$ python3 -q
>>> import numpy as np
>>> np.set_printoptions(suppress=True, linewidth=200)
>>> W0 = np.load("m.npy")
>>> W0
array([[ 9, 11, 14, 16,  8, 13, 16,  8],
       [13, 14, 14, 11,  6, 15, 19,  7],
       [11, 19, 19, 18, 12, 16, 22, 15],
       [ 3, 10, 14,  9,  2,  5,  7, 11],
       [11,  7,  9, 12,  6, 13, 16,  1],
       [10, 10, 12,  8,  2, 11, 13,  5],
       [15, 16, 18, 13,  4, 18, 19,  9],
       [15, 17, 13,  6,  6, 15, 22,  7],
       [18, 27, 24, 15, 10, 22, 28, 18],
       [11, 22, 20,  9,  6, 13, 19, 17],
       [11, 13, 18, 18,  6, 16, 16, 10],
       [ 4,  8, 14, 12,  2,  7,  7,  9],
       [11, 13, 13,  8,  4, 12, 16,  7],
       [17, 22, 20, 13,  8, 20, 25, 13],
       [18, 20, 20, 16,  8, 22, 25, 11],
       [ 3,  8, 11,  7,  2,  4,  7,  8],
       [ 7,  6,  7,  9,  6,  8, 13,  2],
       [20, 26, 22, 16, 12, 24, 31, 15],
       [ 7,  5,  7,  6,  2,  7, 10,  1],
       [20, 28, 25, 18, 12, 25, 31, 18],
       [ 9, 10, 14, 13,  4, 12, 13,  7],
       [ 8,  7,  8,  3,  0,  7, 10,  2],
       [11,  9, 12, 14,  6, 14, 16,  4],
       [ 7, 10, 13, 13,  6, 10, 13,  8],
       [ 6, 12, 13, 10,  6,  8, 13, 10],
       [14, 10, 11, 12,  6, 16, 19,  2],
       [ 6, 12, 13, 10,  6,  8, 13, 10],
       [ 5, 12, 10,  5,  6,  5, 13,  9],
       [ 8,  7,  8,  3,  0,  7, 10,  2],
       [ 8, 13, 14, 13,  8, 11, 16, 10],
       [ 8, 15, 17, 15,  8, 12, 16, 13],
       [14, 18, 15, 14, 12, 17, 25, 10],
       [18, 25, 21, 13, 10, 21, 28, 15],
       [12, 18, 17, 10,  6, 14, 19, 12],
       [14, 18, 15, 14, 12, 17, 25, 10],
       [15, 22, 19, 13, 10, 18, 25, 14],
       [ 2,  1,  4,  3,  0,  1,  4,  0],
       [ 8, 13, 14, 13,  8, 11, 16, 10],
       [ 8, 19, 18,  9,  6, 10, 16, 16],
       [14, 20, 18, 16, 12, 18, 25, 13],
       [11, 20, 17,  7,  6, 12, 19, 14],
       [15, 21, 19, 10,  6, 17, 22, 13]])
>>> # rank 5
>>> rank = np.linalg.matrix_rank(W0)
>>> rank
np.int64(5)
>>> null = np.linalg.svd(W0)[2][rank:].T
>>> [int(np.linalg.matrix_rank(np.delete(W0, i, axis=0))) for i in range(42)]
[5, 5, 5, 5, 5, 5, 5, 5, 5, 5, 5, 5, 5, 5, 5, 5, 5, 5, 5, 5, 5, 5, 5, 5, 5, 5, 5, 5, 5, 5, 5, 5, 5, 5, 5, 5, 5, 5, 5, 5, 5, 5]
>>> null.shape
(8, 3)
>>> other = W0 / np.sqrt((W0 ** 2).mean(axis=1, keepdims=True))
>>> np.linalg.matrix_rank(other) == np.linalg.matrix_rank(W0)
np.True_
>>> np.round(np.linalg.norm(other, axis=1), 2)
array([2.83, 2.83, 2.83, 2.83, 2.83, 2.83, 2.83, 2.83, 2.83, 2.83, 2.83, 2.83, 2.83, 2.83, 2.83, 2.83, 2.83, 2.83, 2.83, 2.83, 2.83, 2.83, 2.83, 2.83, 2.83, 2.83, 2.83, 2.83, 2.83, 2.83, 2.83, 2.83,
       2.83, 2.83, 2.83, 2.83, 2.83, 2.83, 2.83, 2.83, 2.83, 2.83])
>>> np.linalg.matrix_rank(W0 - W0.mean(axis=1, keepdims=True))
np.int64(5)
>>> other[13].round(2)
array([0.94, 1.22, 1.11, 0.72, 0.44, 1.11, 1.39, 0.72])
>>> np.unique(W0.round(6), axis=0).shape
(38, 8)
>>> np.linalg.lstsq(W0[:-1].T, W0[-1])[2]
np.int32(5)
>>> np.allclose(W0[:-1].T @ np.linalg.lstsq(W0[:-1].T, W0[-1])[0], W0[-1])
True
>>> np.abs(np.diag(np.linalg.qr(W0)[1])) > 1e-9
array([ True,  True,  True,  True,  True, False, False, False])
>>> cov = np.cov(W0, rowvar=False)
>>> np.argwhere(np.triu(np.abs(np.corrcoef(W0.T)) > 0.8, 1))
array([[0, 1],
       [0, 5],
       [0, 6],
       [1, 2],
       [1, 5],
       [1, 6],
       [1, 7],
       [2, 5],
       [2, 7],
       [4, 6],
       [5, 6]])
>>> np.round(np.linalg.eigvalsh(cov)[::-1], 2) + 0
array([178.  ,  20.83,  11.93,   5.2 ,   0.  ,   0.  ,   0.  ,   0.  ])
>>> cov.shape
(8, 8)
>>> mat = np.array([[-7.0, 1.0, 5.0, -1.0],
...     [-4.0, 0.0, 4.0, -1.0],
...     [-10.0, 2.0, 8.0, -2.0],
...     [-6.0, 0.0, 6.0, -1.0]])
>>> rng = np.random.default_rng(946132)
>>> other = mat + rng.integers(-2, 3, (4, 1)) @ rng.integers(-2, 3, (1, 4))
>>> other
array([[ -7.,   1.,   5.,  -1.],
       [ -4.,  -4.,   0.,   1.],
       [-10.,   6.,  12.,  -4.],
       [ -6.,  -2.,   4.,   0.]])
>>> np.abs(other - mat).sum(axis=1)
array([ 0., 10., 10.,  5.])
>>> other - mat
array([[ 0.,  0.,  0.,  0.],
       [ 0., -4., -4.,  2.],
       [ 0.,  4.,  4., -2.],
       [ 0., -2., -2.,  1.]])
>>> q, V = np.linalg.qr(other[:, :3])[0], np.linalg.qr(other[:, 3:])[0]
>>> sigma = np.linalg.svd(q.T @ V, compute_uv=False)
>>> sigma.round(2)
array([1.])
>>> np.round(np.degrees(np.arccos(sigma.clip(0, 1))), 2)
array([4.])
>>> (sigma > 0.9).sum()
np.int64(1)
>>> other = np.array([[3, 1, 0], [2, 3, 3], [0, 2, 0], [3, 0, 1]])
>>> other.T @ mat.T
array([[-22., -15., -32., -21.],
       [  6.,   4.,  12.,   6.],
       [  2.,  -1.,   4.,  -1.]])
>>> np.einsum("ij->j", mat)
array([-27.,   3.,  23.,  -5.])
>>> np.einsum("ik,kj->ij", mat, other)
array([[-22.,   6.,   2.],
       [-15.,   4.,  -1.],
       [-32.,  12.,   4.],
       [-21.,   6.,  -1.]])
>>> np.linalg.matrix_rank(np.vstack([mat, other.T]))
np.int64(4)
>>> np.einsum("ij,ij->i", mat, mat)
array([ 76.,  33., 172.,  73.])
>>> vals, V = np.linalg.eig(mat)
>>> round(float(np.prod(vals)), 2)
4.0
>>> J = np.loadtxt("mat.csv", delimiter=",")
>>> J.round(2) + 0
array([[-1.32,  0.6 , -0.49,  0.42,  2.85,  0.22,  0.8 ,  0.45,  0.56,  2.27,  0.16,  2.83],
       [-2.31, -2.53,  1.66, -1.41, -0.78,  1.47, -0.43, -1.11, -0.76,  1.89, -0.08, -0.44],
       [-3.29,  0.63, -1.11,  0.33,  0.81, -0.11,  1.57,  0.26, -1.75, -2.03, -0.8 , -1.18],
       [ 1.15,  0.84, -2.46, -0.15, -0.13,  1.42, -0.3 , -0.18, -1.42,  2.27, -2.41, -1.32],
       [-1.48,  0.31, -1.06,  1.14, -2.14,  1.79, -1.84,  2.72,  0.76, -0.15,  0.5 ,  0.94],
       [-0.49,  0.01,  1.89,  2.08, -0.4 , -1.82,  0.89,  1.78,  0.99,  1.73, -1.61, -1.69],
       [-0.66,  2.88,  1.53,  1.63,  0.11,  0.21, -1.95, -1.78, -1.37,  0.7 ,  1.28, -0.54],
       [ 0.16,  1.71,  0.49, -1.97, -2.17, -0.92,  2.03,  1.21, -1.81,  1.13,  1.12,  0.97],
       [ 1.65, -1.46,  1.01,  2.08,  0.84,  1.9 ,  1.2 ,  1.26, -2.5 , -0.33,  1.04,  0.12],
       [-0.16, -1.71, -1.38,  0.28,  0.32, -3.08, -2.14,  0.66, -2.11,  0.6 ,  0.75,  0.31],
       [ 0.33,  0.85,  1.7 , -2.42,  2.08,  0.45, -1.79,  2.4 , -0.52, -0.66, -0.86, -0.7 ],
       [ 0.16,  0.  ,  1.27,  0.57, -1.  , -0.33, -0.54, -0.71, -1.16, -1.15, -3.22,  2.84]])
>>> def softmax(z):
...     e = np.exp(z - z.max(axis=-1, keepdims=True))
...     return e / e.sum(axis=-1, keepdims=True)
... 
>>> np.round(softmax(J[0] + 4), 2) + 0
array([0.  , 0.03, 0.01, 0.03, 0.31, 0.02, 0.04, 0.03, 0.03, 0.17, 0.02, 0.3 ])
>>> np.round(softmax(10 * J[0]), 2) + 0
array([0.  , 0.  , 0.  , 0.  , 0.54, 0.  , 0.  , 0.  , 0.  , 0.  , 0.  , 0.46])
>>> np.round(softmax(J).sum(axis=1), 2)
array([1., 1., 1., 1., 1., 1., 1., 1., 1., 1., 1., 1.])
>>> S = J @ J.T / np.sqrt(12)
>>> np.round(softmax(S)[0] @ J, 2)
array([-1.31,  0.59, -0.48,  0.41,  2.82,  0.22,  0.79,  0.45,  0.55,  2.25,  0.15,  2.81])
>>> np.round(softmax(S), 2) + 0
array([[0.99, 0.  , 0.  , 0.  , 0.  , 0.  , 0.  , 0.  , 0.  , 0.  , 0.  , 0.  ],
       [0.  , 0.99, 0.  , 0.  , 0.  , 0.  , 0.  , 0.  , 0.  , 0.  , 0.  , 0.  ],
       [0.  , 0.  , 0.99, 0.  , 0.  , 0.  , 0.  , 0.  , 0.  , 0.  , 0.  , 0.  ],
       [0.  , 0.  , 0.  , 0.99, 0.  , 0.  , 0.  , 0.  , 0.  , 0.  , 0.  , 0.  ],
       [0.  , 0.  , 0.  , 0.  , 0.99, 0.  , 0.  , 0.  , 0.  , 0.  , 0.  , 0.  ],
       [0.  , 0.  , 0.  , 0.  , 0.  , 0.99, 0.  , 0.  , 0.  , 0.  , 0.  , 0.  ],
       [0.  , 0.  , 0.  , 0.  , 0.  , 0.  , 0.99, 0.  , 0.  , 0.  , 0.  , 0.  ],
       [0.  , 0.  , 0.  , 0.  , 0.  , 0.  , 0.  , 0.99, 0.  , 0.  , 0.  , 0.  ],
       [0.  , 0.  , 0.  , 0.  , 0.  , 0.  , 0.  , 0.  , 0.99, 0.  , 0.  , 0.  ],
       [0.  , 0.  , 0.  , 0.  , 0.  , 0.  , 0.  , 0.  , 0.  , 0.99, 0.  , 0.  ],
       [0.  , 0.  , 0.  , 0.  , 0.  , 0.  , 0.  , 0.  , 0.  , 0.  , 0.99, 0.  ],
       [0.  , 0.  , 0.  , 0.  , 0.  , 0.  , 0.  , 0.  , 0.  , 0.  , 0.  , 0.99]])
>>> np.round(softmax(S + np.triu(np.full(S.shape, -np.inf), 1)), 2) + 0
array([[1.  , 0.  , 0.  , 0.  , 0.  , 0.  , 0.  , 0.  , 0.  , 0.  , 0.  , 0.  ],
       [0.  , 1.  , 0.  , 0.  , 0.  , 0.  , 0.  , 0.  , 0.  , 0.  , 0.  , 0.  ],
       [0.  , 0.  , 1.  , 0.  , 0.  , 0.  , 0.  , 0.  , 0.  , 0.  , 0.  , 0.  ],
       [0.  , 0.  , 0.  , 1.  , 0.  , 0.  , 0.  , 0.  , 0.  , 0.  , 0.  , 0.  ],
       [0.  , 0.  , 0.  , 0.  , 1.  , 0.  , 0.  , 0.  , 0.  , 0.  , 0.  , 0.  ],
       [0.  , 0.  , 0.  , 0.  , 0.  , 1.  , 0.  , 0.  , 0.  , 0.  , 0.  , 0.  ],
       [0.  , 0.  , 0.  , 0.  , 0.  , 0.  , 1.  , 0.  , 0.  , 0.  , 0.  , 0.  ],
       [0.  , 0.  , 0.  , 0.  , 0.  , 0.  , 0.  , 0.99, 0.  , 0.  , 0.  , 0.  ],
       [0.  , 0.  , 0.  , 0.  , 0.  , 0.  , 0.  , 0.  , 0.99, 0.  , 0.  , 0.  ],
       [0.  , 0.  , 0.  , 0.  , 0.  , 0.  , 0.  , 0.  , 0.  , 0.99, 0.  , 0.  ],
       [0.  , 0.  , 0.  , 0.  , 0.  , 0.  , 0.  , 0.  , 0.  , 0.  , 0.99, 0.  ],
       [0.  , 0.  , 0.  , 0.  , 0.  , 0.  , 0.  , 0.  , 0.  , 0.  , 0.  , 0.99]])
